% python3 -q
>>> import numpy as np
>>> from numpy import linalg as LA
>>> np.set_printoptions(precision=1, suppress=True, linewidth=120)
>>> def rnd(a):
...     return np.round(a, 1) + 0
... 
>>> J = np.loadtxt("dump.csv", delimiter=",")
>>> print(rnd(J))
[[ 0.1 -0.2 -0.6 -0.2 -0.5 -0.5 -0.5]
 [-0.2  1.  -0.1  0.  -0.1 -0.1 -0.1]
 [-0.6 -0.1  0.6 -0.1 -0.3 -0.3 -0.3]
 [-0.2  0.  -0.1  1.  -0.1 -0.1 -0.1]
 [-0.5 -0.1 -0.3 -0.1  0.8 -0.2 -0.2]
 [-0.5 -0.1 -0.3 -0.1 -0.2  0.8 -0.2]
 [-0.5 -0.1 -0.3 -0.1 -0.2 -0.2  0.8]]
>>> rng = np.random.default_rng(5686)
>>> idx = rng.permutation(7)
>>> print(idx)
[0 3 6 4 1 5 2]
>>> A2 = J[idx][:, idx]
>>> print(rnd(A2))
[[ 0.1 -0.2 -0.5 -0.5 -0.2 -0.5 -0.6]
 [-0.2  1.  -0.1 -0.1  0.  -0.1 -0.1]
 [-0.5 -0.1  0.8 -0.2 -0.1 -0.2 -0.3]
 [-0.5 -0.1 -0.2  0.8 -0.1 -0.2 -0.3]
 [-0.2  0.  -0.1 -0.1  1.  -0.1 -0.1]
 [-0.5 -0.1 -0.2 -0.2 -0.1  0.8 -0.3]
 [-0.6 -0.1 -0.3 -0.3 -0.1 -0.3  0.6]]
>>> print(np.allclose(A2, J))
False
>>> vec = np.array([-1, -1, 0, -1, 2, 2, 1])
>>> print(7 - LA.matrix_rank(J - np.eye(7), tol=1e-8))
6
>>> print(rnd(LA.norm(vec)), rnd(LA.norm(J @ vec)))
3.5 3.5
>>> print(rnd(np.sort(np.abs(np.degrees(np.angle(LA.eigvals(J)))))))
[  0.   0.   0.   0.   0.   0. 180.]
>>> print([p for p in range(1, 25) if np.allclose(LA.matrix_power(J, p), np.eye(7))])
[2, 4, 6, 8, 10, 12, 14, 16, 18, 20, 22, 24]
>>> vals, V = LA.eigh(J)
>>> print(vals.sum(), np.trace(J))
5.0 5.0
>>> print(rnd(V.T @ V))
[[1. 0. 0. 0. 0. 0. 0.]
 [0. 1. 0. 0. 0. 0. 0.]
 [0. 0. 1. 0. 0. 0. 0.]
 [0. 0. 0. 1. 0. 0. 0.]
 [0. 0. 0. 0. 1. 0. 0.]
 [0. 0. 0. 0. 0. 1. 0.]
 [0. 0. 0. 0. 0. 0. 1.]]
>>> print(rnd(V.T @ J @ V))
[[-1.  0.  0.  0.  0.  0.  0.]
 [ 0.  1.  0.  0.  0.  0.  0.]
 [ 0.  0.  1.  0.  0.  0.  0.]
 [ 0.  0.  0.  1.  0.  0.  0.]
 [ 0.  0.  0.  0.  1.  0.  0.]
 [ 0.  0.  0.  0.  0.  1.  0.]
 [ 0.  0.  0.  0.  0.  0.  1.]]
>>> print(rnd(LA.eigvalsh(J + 5 * np.eye(7))))
[4. 6. 6. 6. 6. 6. 6.]
>>> print(rnd(V @ np.diag(vals) @ V.T))
[[ 0.1 -0.2 -0.6 -0.2 -0.5 -0.5 -0.5]
 [-0.2  1.  -0.1  0.  -0.1 -0.1 -0.1]
 [-0.6 -0.1  0.6 -0.1 -0.3 -0.3 -0.3]
 [-0.2  0.  -0.1  1.  -0.1 -0.1 -0.1]
 [-0.5 -0.1 -0.3 -0.1  0.8 -0.2 -0.2]
 [-0.5 -0.1 -0.3 -0.1 -0.2  0.8 -0.2]
 [-0.5 -0.1 -0.3 -0.1 -0.2 -0.2  0.8]]
>>> print(rnd(LA.eigvalsh(J @ J)))
[1. 1. 1. 1. 1. 1. 1.]
>>> E = np.array([[1.0, 0.0, 0.0], [0.0, 0.5, 0.5], [0.0, 0.0, 1.0]])
>>> # 2 blocks once reordered
>>> print(rnd(LA.det(E)))
0.5
>>> print((E != 0).astype(int))
[[1 0 0]
 [0 1 1]
 [0 0 1]]
>>> print(rnd(np.sort(LA.eigvals(E).real)))
[0.5 1.  1. ]
>>> print((LA.matrix_power((E != 0) + (E.T != 0) + np.eye(3), 3) > 0).astype(int))
[[1 0 0]
 [0 1 1]
 [0 1 1]]
>>> vals, V = LA.eig(E)
>>> print(np.prod(vals))
0.5
>>> print(rnd(np.sort(LA.eigvals(LA.inv(E)))))
[1. 1. 2.]
>>> print(vals)
[1.  0.5 1. ]
>>> print(rnd(np.sort(np.abs(LA.eigvals(E)))))
[0.5 1.  1. ]
>>> print(np.trace(E))
2.5
>>> print(np.allclose(E @ E.T, E.T @ E))
False
>>> print(rnd(np.abs(LA.eigvals(E)).max()))
1.0
>>> data = np.load("w.npy")
>>> print(data)
[[1.  0.2 0.  0.  0. ]
 [0.2 1.  0.2 0.  0. ]
 [0.  0.2 1.  0.2 0. ]
 [0.  0.  0.2 1.  0.2]
 [0.  0.  0.  0.2 1. ]]
>>> # symmetric
>>> idx = rng.permutation(3)
>>> print(idx)
[0 2 1]
>>> A2 = E[idx][:, idx]
>>> print(np.trace(A2))
2.5
>>> print(np.diag(A2))
[1.  1.  0.5]
>>> print(np.allclose(A2, E))
False
>>> print(rnd(np.sort(np.abs(LA.eigvals(A2)))))
[0.5 1.  1. ]
>>> print(A2)
[[1.  0.  0. ]
 [0.  1.  0. ]
 [0.  0.5 0.5]]
>>> t3 = np.stack([A2, 4 * A2, A2[::-1]])
>>> print(t3.sum(axis=0))
[[5.  0.5 0.5]
 [0.  6.  0. ]
 [1.  2.5 2.5]]
>>> print(LA.matrix_rank(t3))
[3 3 3]
>>> print(rnd(LA.det(t3)))
[ 0.5 32.  -0.5]
>>> print(np.einsum("bij,cij->bc", t3, t3))
[[ 2.5 10.   1. ]
 [10.  40.   4. ]
 [ 1.   4.   2.5]]
>>> print(t3.shape)
(3, 3, 3)
>>> print(LA.matrix_rank(t3.reshape(3, -1)))
2
>>> print(rnd(LA.norm(t3, axis=(1, 2))))
[1.6 6.3 1.6]
>>> K = np.array([[1.0, 0.7], [0.7, 1.0]])
>>> # symmetric
>>> print(rnd(np.einsum("ij,ji->", K, K)))
3.0
>>> print(rnd(LA.det(2 * K)), rnd(LA.det(K)))
2.0 0.5
>>> print(np.kron(np.eye(2, dtype=int), K))
[[1.  0.7 0.  0. ]
 [0.7 1.  0.  0. ]
 [0.  0.  1.  0.7]
 [0.  0.  0.7 1. ]]
>>> print(rnd(LA.eigvals(K)))
[1.7 0.3]
>>> print(rnd(LA.det(K[::-1])))
-0.5
>>> A2 = K + rng.integers(-2, 3, (2, 1)) @ rng.integers(-2, 3, (1, 2))
>>> print(A2)
[[ 5.   2.7]
 [-3.3 -1. ]]
>>> print(LA.matrix_rank(A2 - K, tol=1e-8))
1
>>> def softmax(z):
...     e = np.exp(z - z.max(axis=-1, keepdims=True))
...     return e / e.sum(axis=-1, keepdims=True)
... 
>>> print(rnd(softmax(A2[0] + 4)))
[0.9 0.1]
>>> print(softmax(A2).sum(axis=1))
[1. 1.]
>>> scores = A2 @ A2.T / np.sqrt(2)
>>> print(softmax(scores).round(6).argmax(axis=1))
[0 1]
>>> print(rnd(softmax(scores)))
[[1. 0.]
 [0. 1.]]
>>> Q, _ = LA.qr(np.array([[-1.4, -1.9, 0.5, 0.4, 0.1, 0.4],
...     [-2.1, -0.8, 0.9, -0.6, -1.2, 0.6],
...     [-0.8, -0.3, 0.2, 0.2, 0.6, 0.7],
...     [0.3, -1.6, -0.3, -0.2, -0.3, 0.4],
...     [2.1, 0.8, -1.0, 0.8, 2.2, 0.1],
...     [-1.0, 1.2, -0.1, -0.6, 0.5, 0.3]]))
>>> feats = -2 * Q
>>> print(rnd(feats))
[[ 0.8 -1.   0.4 -1.1 -0.6 -0.7]
 [ 1.2  0.  -0.3  0.3  1.4 -0.6]
 [ 0.5  0.   0.4 -0.9  0.6  1.6]
 [-0.2 -1.3  1.   1.1  0.2  0.3]
 [-1.2  0.   0.7 -0.8  1.1 -0.6]
 [ 0.6  1.2  1.5  0.2 -0.3 -0.3]]
>>> idx = rng.permutation(6)
>>> print(idx)
[1 5 3 2 0 4]
>>> A2 = feats[idx][:, idx]
>>> print(rnd(np.sort(np.abs(LA.eigvals(A2)))))
[2. 2. 2. 2. 2. 2.]
>>> print(rnd(np.diag(A2)))
[ 0.  -0.3  1.1  0.4  0.8  1.1]
>>> print(rnd(LA.norm(feats, axis=0)))
[2. 2. 2. 2. 2. 2.]
>>> print(rnd(feats @ feats.T))
[[4. 0. 0. 0. 0. 0.]
 [0. 4. 0. 0. 0. 0.]
 [0. 0. 4. 0. 0. 0.]
 [0. 0. 0. 4. 0. 0.]
 [0. 0. 0. 0. 4. 0.]
 [0. 0. 0. 0. 0. 4.]]
>>> print(rnd(LA.pinv(feats)))
[[ 0.2  0.3  0.1  0.  -0.3  0.1]
 [-0.3  0.   0.  -0.3  0.   0.3]
 [ 0.1 -0.1  0.1  0.3  0.2  0.4]
 [-0.3  0.1 -0.2  0.3 -0.2  0.1]
 [-0.2  0.4  0.1  0.1  0.3 -0.1]
 [-0.2 -0.1  0.4  0.1 -0.2 -0.1]]
>>> print(rnd(feats[:, 0] @ feats[:, 1]))
0.0
>>> vec = np.array([0, 0, 1, 0, 1, 1])
>>> y = feats @ vec
>>> c, lr = np.zeros(6), 1 / LA.norm(feats, 2) ** 2
>>> for i in range(200):
...     c -= lr * feats.T @ (feats @ c - y)
...     if i % 50 == 0: print(i, round(LA.norm(feats @ c - y), 1))
... 
0 0.0
50 0.0
100 0.0
150 0.0
>>> print(rnd(LA.cond(feats)))
1.0
